$ ipython --no-banner

In [1]: import numpy as np

In [2]: np.set_printoptions(precision=1, suppress=True, linewidth=200, sign=" ")

In [3]: rnd = lambda a: np.round(a, 1) + 0

In [4]: B = np.array([[-1, -3, -3, -2], [3, -3, 1, -1], [-3, -2, 3, -3], [-3, 1, 2, 2]])

In [5]: K = B + B.T

In [6]: K
Out[6]: 
array([[-2,  0, -6, -5],
       [ 0, -6, -1,  0],
       [-6, -1,  6, -1],
       [-5,  0, -1,  4]])

In [7]: B = np.array([[-2, 3], [-2, -3], [-3, 2], [-1, 8]])

In [8]: np.linalg.matrix_rank(K @ B)
Out[8]: np.int64(2)

In [9]: np.einsum("ij,ij->i", K, K)
Out[9]: array([ 65,  37,  74,  42])

In [10]: K @ B
Out[10]: 
array([[ 27, -58],
       [ 15,  16],
       [ -3, -11],
       [  9,  15]])

In [11]: np.vstack([K, B.T]).shape
Out[11]: (6, 4)

In [12]: rng = np.random.default_rng(67628)

In [13]: B = K + rng.integers(-2, 3, (4, 1)) @ rng.integers(-2, 3, (1, 4))

In [14]: B
Out[14]: 
array([[-4,  2, -8, -7],
       [ 2, -8,  1,  2],
       [-8,  1,  4, -3],
       [-4, -1,  0,  5]])

In [15]: rnd(np.linalg.svd(B - K, compute_uv=False))
Out[15]: array([ 7.2,  0. ,  0. ,  0. ])

In [16]: np.linalg.matrix_rank(B - K, tol=1e-8)
Out[16]: np.int64(1)

In [17]: def softmax(z):
    ...:     e = np.exp(z - z.max(axis=-1, keepdims=True))
    ...:     return e / e.sum(axis=-1, keepdims=True)
    ...: 

In [18]: rnd(softmax(B[1] + -1))
Out[18]: array([ 0.4,  0. ,  0.2,  0.4])

In [19]: rnd(softmax(10 * B[1]))
Out[19]: array([ 0.5,  0. ,  0. ,  0.5])

In [20]: scores = B @ B.T / np.sqrt(4)

In [21]: rnd(softmax(scores))
Out[21]: 
array([[ 1.,  0.,  0.,  0.],
       [ 0.,  1.,  0.,  0.],
       [ 0.,  0.,  1.,  0.],
       [ 0.,  0.,  0.,  1.]])

In [22]: E = np.load("block8.npy")

In [23]: rnd(E)
Out[23]: 
array([[-0.9,  0.5],
       [ 0.5,  0.9]])

In [24]: hat = np.triu(np.array([[6, -1], [-4, 4]]), 1) + np.eye(2)

In [25]: B = hat @ E @ np.linalg.inv(hat)

In [26]: rnd(np.poly(B))
Out[26]: array([ 1.,  0., -1.])

In [27]: rnd(B)
Out[27]: 
array([[-1.4, -1.8],
       [ 0.5,  1.4]])

In [28]: rnd(np.linalg.det(B))
Out[28]: np.float64(-1.0)

In [29]: rnd(np.trace(B)), rnd(np.trace(E))
Out[29]: (np.float64(0.0), np.float64(0.0))

In [30]: np.linalg.matrix_rank(B)
Out[30]: np.int64(2)

In [31]: arr, _ = np.linalg.qr(np.array([[-1.0, -0.9, 1.2], [-0.6, -0.4, 1.7], [-0.2, -0.1, 0.7]]))

In [32]: rnd(arr)
Out[32]: 
array([[-0.8,  0.5,  0.1],
       [-0.5, -0.7, -0.5],
       [-0.2, -0.5,  0.9]])

In [33]: rnd(np.linalg.svd(arr, compute_uv=False))
Out[33]: array([ 1.,  1.,  1.])

In [34]: rnd(np.linalg.svd(arr, compute_uv=False))
Out[34]: array([ 1.,  1.,  1.])

In [35]: np.unravel_index(np.abs(arr).argmax(), arr.shape)
Out[35]: (np.int64(2), np.int64(2))

In [36]: rnd(arr.sum(axis=0))
Out[36]: array([-1.5, -0.7,  0.5])

In [37]: arr.shape
Out[37]: (3, 3)

In [38]: rnd(np.diff(arr, axis=0))
Out[38]: 
array([[ 0.3, -1.2, -0.6],
       [ 0.3,  0.2,  1.4]])

In [39]: rnd(arr.mean(axis=0))
Out[39]: array([-0.5, -0.2,  0.2])

In [40]: rnd(np.linalg.norm(arr, "nuc"))
Out[40]: np.float64(3.0)

In [41]: rnd(arr[0] @ arr[2])
Out[41]: np.float64(0.0)

In [42]: rnd(np.linalg.norm(arr, 1)), rnd(np.linalg.norm(arr, np.inf))
Out[42]: (np.float64(1.7), np.float64(1.7))

In [43]: rnd(np.linalg.norm(arr, axis=1))
Out[43]: array([ 1.,  1.,  1.])

In [44]: rnd(np.linalg.norm(arr, axis=0))
Out[44]: array([ 1.,  1.,  1.])

In [45]: vec = np.array([5, 4, 2])

In [46]: 3 - np.linalg.matrix_rank(arr - np.eye(3), tol=1e-8)
Out[46]: np.int64(1)

In [47]: [p for p in range(1, 25) if np.allclose(np.linalg.matrix_power(arr, p), np.eye(3))]
Out[47]: []

In [48]: rnd(np.linalg.det(arr))
Out[48]: np.float64(1.0)

In [49]: rnd(softmax(10 * arr[0]))
Out[49]: array([ 0.,  1.,  0.])

In [50]: rnd(softmax(arr[0]))
Out[50]: array([ 0.1,  0.5,  0.3])

In [51]: scores = arr @ arr.T / np.sqrt(3)

In [52]: softmax(scores).round(6).argmax(axis=1)
Out[52]: array([ 0,  1,  2])

In [53]: rnd(softmax(scores)[0] @ arr)
Out[53]: array([-0.6, -0.1,  0.2])

In [54]: rnd(softmax(scores))
Out[54]: 
array([[ 0.5,  0.3,  0.3],
       [ 0.3,  0.5,  0.3],
       [ 0.3,  0.3,  0.5]])

In [55]: cent = 3 * np.array([[-0.2, 2.4, 1.2], [0.5, -1.0, 0.8], [-0.1, 1.1, 1.0]])

In [56]: labels = rng.integers(0, 3, 22)

In [57]: J = cent[labels] + rng.normal(size=(22, 3))

In [58]: rnd(J)
Out[58]: 
array([[-0.5,  6.3,  3.6],
       [ 2.5, -2.8,  2.5],
       [-0.7,  8.2,  2.1],
       [-0.6,  7. ,  4.2],
       [-0.1,  6.4,  2.2],
       [ 1.4, -4. ,  3.4],
       [ 0.3,  2.7,  2.4],
       [ 0.4, -2.7,  2.6],
       [-0.1,  7.1,  2.9],
       [-1.2,  6.7,  3.2],
       [ 2.3, -3.4,  2.4],
       [-1.6,  1.2,  1.4],
       [ 2.7, -1.2,  2.1],
       [ 0.7,  2.5,  1.4],
       [ 0.6, -3.8,  2. ],
       [ 1.9, -5.2,  3.3],
       [ 0.9,  6.7,  2.9],
       [-0.2,  8.2,  3. ],
       [-2.5,  6.3,  2.9],
       [ 0.2,  4.4,  3.3],
       [-1.6,  5.5,  2.3],
       [ 0.5,  7.8,  7.1]])

In [59]: ev, vecs = np.linalg.eigh(E)

In [60]: np.unique(ev.round(6) + 0, return_counts=True)[1]
Out[60]: array([ 1,  1])

In [61]: rnd(vecs.T @ E @ vecs)
Out[61]: 
array([[-1.,  0.],
       [ 0.,  1.]])

In [62]: np.abs(vecs[:, -1]).round(6).argmax()
Out[62]: np.int64(1)

In [63]: rnd(np.linalg.eigvalsh(E @ E))
Out[63]: array([ 1.,  1.])

In [64]: (ev > 1e-8).sum(), (ev < -1e-8).sum()
Out[64]: (np.int64(1), np.int64(1))

In [65]: rnd(np.linalg.eigvalsh(E + -1 * np.eye(2)))
Out[65]: array([-2.,  0.])

In [66]: rnd(np.linalg.svd(E, compute_uv=False))
Out[66]: array([ 1.,  1.])
